$ python -q
>>> import numpy as np
>>> from numpy import linalg as LA
>>> np.set_printoptions(precision=3, suppress=True, linewidth=100, legacy="1.25")
>>> def tidy(a):
...     return np.round(a, 3) + 0
... 
>>> M = np.loadtxt("x.csv", delimiter=",")
>>> print(M)
[[ 3.  4.  5.  6.  7.  8.  9.]
 [10. 11. 12. 13. 14. 15. 16.]
 [17. 18. 19. 20. 21. 22. 23.]
 [24. 25. 26. 27. 28. 29. 30.]
 [31. 32. 33. 34. 35. 36. 37.]
 [38. 39. 40. 41. 42. 43. 44.]
 [45. 46. 47. 48. 49. 50. 51.]
 [52. 53. 54. 55. 56. 57. 58.]]
>>> u = np.array([1, 0])
>>> print(np.correlate(M[7], M[4], "full"))
[ 1924.  3833.  5726.  7602.  9460. 11299. 13118. 11173.  9250.  7350.  5474.  3623.  1798.]
>>> print(np.array([np.convolve(row, u, "same") for row in M]))
[[ 3.  4.  5.  6.  7.  8.  9.]
 [10. 11. 12. 13. 14. 15. 16.]
 [17. 18. 19. 20. 21. 22. 23.]
 [24. 25. 26. 27. 28. 29. 30.]
 [31. 32. 33. 34. 35. 36. 37.]
 [38. 39. 40. 41. 42. 43. 44.]
 [45. 46. 47. 48. 49. 50. 51.]
 [52. 53. 54. 55. 56. 57. 58.]]
>>> def softmax(z):
...     e = np.exp(z - z.max(axis=-1, keepdims=True))
...     return e / e.sum(axis=-1, keepdims=True)
... 
>>> print(tidy(softmax(M[6] + -2)))
[0.002 0.004 0.012 0.032 0.086 0.233 0.633]
>>> print(tidy(softmax(M[6])))
[0.002 0.004 0.012 0.032 0.086 0.233 0.633]
>>> S = M @ M.T / np.sqrt(7)
>>> print(softmax(S)[6] @ M)
[52. 53. 54. 55. 56. 57. 58.]
>>> data = np.load("out2.npy")
>>> print(data)
[[-2  0  0  0  0  0]
 [ 0  0  1  0  0  0]
 [ 0  0  0  0  2  0]
 [ 0  0  0  0  0 -2]
 [ 0  3  0  0  0  0]
 [ 0  0  0 -2  0  0]]
>>> print(tidy(LA.det(data)))
48.0
>>> print(data @ data)
[[4 0 0 0 0 0]
 [0 0 0 0 2 0]
 [0 6 0 0 0 0]
 [0 0 0 4 0 0]
 [0 0 3 0 0 0]
 [0 0 0 0 0 4]]
>>> print((data != 0).astype(int))
[[1 0 0 0 0 0]
 [0 0 1 0 0 0]
 [0 0 0 0 1 0]
 [0 0 0 0 0 1]
 [0 1 0 0 0 0]
 [0 0 0 1 0 0]]
>>> print(tidy(np.sort(LA.eigvals(data).real)))
[-2.    -2.    -0.909 -0.909  1.817  2.   ]
>>> print(np.flatnonzero(LA.matrix_power((data != 0) + (data.T != 0) + np.eye(6), 6)[0]))
[0]
>>> x = np.array([3, 2, 2, 2, 3, 3])
>>> y = data @ x
>>> coef, lr = np.zeros(6), 1 / LA.norm(data, 2) ** 2
>>> for i in range(4):
...     coef -= lr * data.T @ (data @ coef - y)
...     if i % 1 == 0: print(i, round(LA.norm(data @ coef - y), 3))
... 
0 6.437
1 3.783
2 2.37
3 1.638
>>> print(tidy(coef))
[2.714 2.    0.751 1.809 2.714 2.714]
>>> print(tidy(LA.norm(data, "nuc")))
12.0
>>> print(LA.norm(data, axis=1).argmax())
4
>>> O, R = LA.qr(data)
>>> print(O)
[[ 1.  0.  0.  0.  0.  0.]
 [-0.  0. -1.  0.  0.  0.]
 [-0. -0.  0.  0.  1.  0.]
 [-0. -0. -0.  0.  0.  1.]
 [-0. -1.  0. -0.  0.  0.]
 [-0. -0. -0.  1. -0.  0.]]
>>> print(R)
[[-2.  0.  0.  0.  0.  0.]
 [ 0. -3.  0.  0.  0.  0.]
 [ 0.  0. -1.  0.  0.  0.]
 [ 0.  0.  0. -2.  0.  0.]
 [ 0.  0.  0.  0.  2.  0.]
 [ 0.  0.  0.  0.  0. -2.]]
>>> print(O.shape, R.shape)
(6, 6) (6, 6)
>>> print(O.T @ O)
[[1. 0. 0. 0. 0. 0.]
 [0. 1. 0. 0. 0. 0.]
 [0. 0. 1. 0. 0. 0.]
 [0. 0. 0. 1. 0. 0.]
 [0. 0. 0. 0. 1. 0.]
 [0. 0. 0. 0. 0. 1.]]
>>> x = np.array([-4, -2, 2, -2, -3, 3])
>>> print(data @ np.eye(6)[4])
[0. 0. 2. 0. 0. 0.]
>>> print(data @ x)
[ 8  2 -6 -6 -6  4]
>>> print((data @ x).argmax())
0
>>> print(data @ np.ones(6))
[-2.  1.  2. -2.  3. -2.]
>>> print(data @ (2 * x))
[ 16   4 -12 -12 -12   8]
>>> print(data * x)
[[ 8  0  0  0  0  0]
 [ 0  0  2  0  0  0]
 [ 0  0  0  0 -6  0]
 [ 0  0  0  0  0 -6]
 [ 0 -6  0  0  0  0]
 [ 0  0  0  4  0  0]]
>>> feats = np.loadtxt("sample19.csv", delimiter=",")
>>> print(feats)
[[1.    0.5   0.25  0.125]
 [0.5   1.    0.5   0.25 ]
 [0.25  0.5   1.    0.5  ]
 [0.125 0.25  0.5   1.   ]]
>>> ev, vecs = LA.eigh(feats)
>>> print(tidy(vecs.T @ vecs))
[[1. 0. 0. 0.]
 [0. 1. 0. 0.]
 [0. 0. 1. 0.]
 [0. 0. 0. 1.]]
>>> print(tidy(vecs.T @ feats @ vecs))
[[0.375 0.    0.    0.   ]
 [0.    0.539 0.    0.   ]
 [0.    0.    1.    0.   ]
 [0.    0.    0.    2.086]]
>>> print(np.abs(vecs[:, -1]).round(6).argmax())
1
>>> print(tidy(np.abs(vecs[:, -1])))
[0.435 0.557 0.557 0.435]
>>> M2 = np.array([[3, 0, 0], [2, 2, 2], [0, 2, 2], [3, 2, 1]])
>>> print(np.einsum("ij->j", feats))
[1.875 2.25  2.25  1.875]
>>> print(M2.T @ feats.T)
[[4.375 4.25  3.25  3.875]
 [1.75  3.5   4.    3.5  ]
 [1.625 3.25  3.5   2.5  ]]
>>> print(tidy(np.einsum("ij,ij->i", feats, feats)))
[1.328 1.562 1.562 1.328]
>>> M2 @ feats
Traceback (most recent call last):
  File "<python-input-51>", line 1, in <module>
    M2 @ feats
    ~~~^~~~~~~
ValueError: matmul: Input operand 1 has a mismatch in its core dimension 0, with gufunc signature (n?,k),(k,m?)->(n?,m?) (size 4 is different from 3)
>>> print(LA.matrix_rank(np.vstack([feats, M2.T])))
4
>>> x = np.ones(4)
>>> for _ in range(5):
...     x = feats @ x
...     x /= LA.norm(x)
...     print(round(x @ feats @ x, 3))
... 
2.084
2.085
2.086
2.086
2.086
>>> print(tidy(x))
[0.435 0.557 0.557 0.435]
>>> print(tidy(LA.eigvalsh(feats)[-1]))
2.086
>>> M2 = LA.inv(feats)
>>> print(tidy(feats @ M2))
[[1. 0. 0. 0.]
 [0. 1. 0. 0.]
 [0. 0. 1. 0.]
 [0. 0. 0. 1.]]
>>> print(tidy(LA.det(feats) * M2))
[[ 0.562 -0.281  0.     0.   ]
 [-0.281  0.703 -0.281  0.   ]
 [ 0.    -0.281  0.703 -0.281]
 [ 0.     0.    -0.281  0.562]]
>>> print(np.allclose(M2, feats.T))
False
>>> t3 = np.stack([feats, 4 * feats, feats[::-1]])
>>> print(tidy(LA.det(t3)))
[  0.422 108.      0.422]
>>> print(t3.sum(axis=0))
[[5.125 2.75  1.75  1.625]
 [2.75  5.5   3.5   1.75 ]
 [1.75  3.5   5.5   2.75 ]
 [1.625 1.75  2.75  5.125]]
>>> print(LA.matrix_rank(t3.reshape(3, -1)))
2
>>> print(tidy(np.einsum("bij,cij->bc", t3, t3)))
[[ 5.781 23.125  3.5  ]
 [23.125 92.5   14.   ]
 [ 3.5   14.     5.781]]
>>> basis = np.array([[-3, 2, -9, 7], [-8, 7, -7, -7], [4, 7, 4, -2]])
>>> rng = np.random.default_rng(66)
>>> F = rng.normal(size=(27, 3)) @ basis + np.array([-3, 0, -3, -1])
>>> print(tidy(F))
[[ -2.275  -6.146  -6.061   7.552]
 [  4.58  -22.264   9.611   3.969]
 [-11.698  11.928 -13.59   -6.207]
 [ -6.702   1.742  -8.122  -0.801]
 [  4.578   4.015  -2.035   9.1  ]
 [ -6.988  -9.276  -6.102   0.739]
 [-23.301  16.952 -21.309 -17.595]
 [ -0.98    8.882   1.813  -8.53 ]
 [ -5.245 -11.077 -12.186  13.539]
 [ -7.401 -16.615  -1.114  -3.965]
 [ -3.203  -3.174 -13.168  14.984]
 [  0.31   -3.89  -10.441  17.495]
 [ -8.335  -2.008  -3.666  -8.501]
 [  6.697   1.705   4.298   4.598]
 [  9.897  -8.211  11.792   3.75 ]
 [ -7.573  10.11    6.667 -27.802]
 [ -0.021  10.073  -1.895  -1.949]
 [ -3.871  -5.27   -4.365   1.861]
 [-20.778   4.174 -20.426  -8.647]
 [ -5.236   5.903 -10.2     2.934]
 [-17.018   0.184 -25.287   6.904]
 [ 10.027 -10.224   9.312   8.526]
 [ -9.728  10.48   -1.905 -19.203]
 [ -8.022  -0.613   8.969 -27.097]
 [ -1.612  20.308   4.078 -18.149]
 [ -8.676  -8.557 -21.793  20.433]
 [-13.776  -4.393 -21.189   8.683]]
>>> basis = F[[3, 11]].astype(float)
>>> for _ in range(4):
...     lab = LA.norm(F[:, None] - basis, axis=-1).argmin(axis=1)
...     basis = np.array([F[lab == j].mean(axis=0) for j in range(2)])
... 
>>> print(lab)
[1 1 0 1 1 1 0 0 1 1 1 1 0 1 1 0 0 1 0 1 1 1 0 0 0 1 1]
>>> print(np.abs(basis[1] - basis[0]).argmax())
3
>>> print(np.bincount(lab))
[10 17]
>>> print(tidy(basis))
[[ -9.205   9.029  -4.126 -14.368]
 [ -2.606  -5.62   -6.297   7.077]]
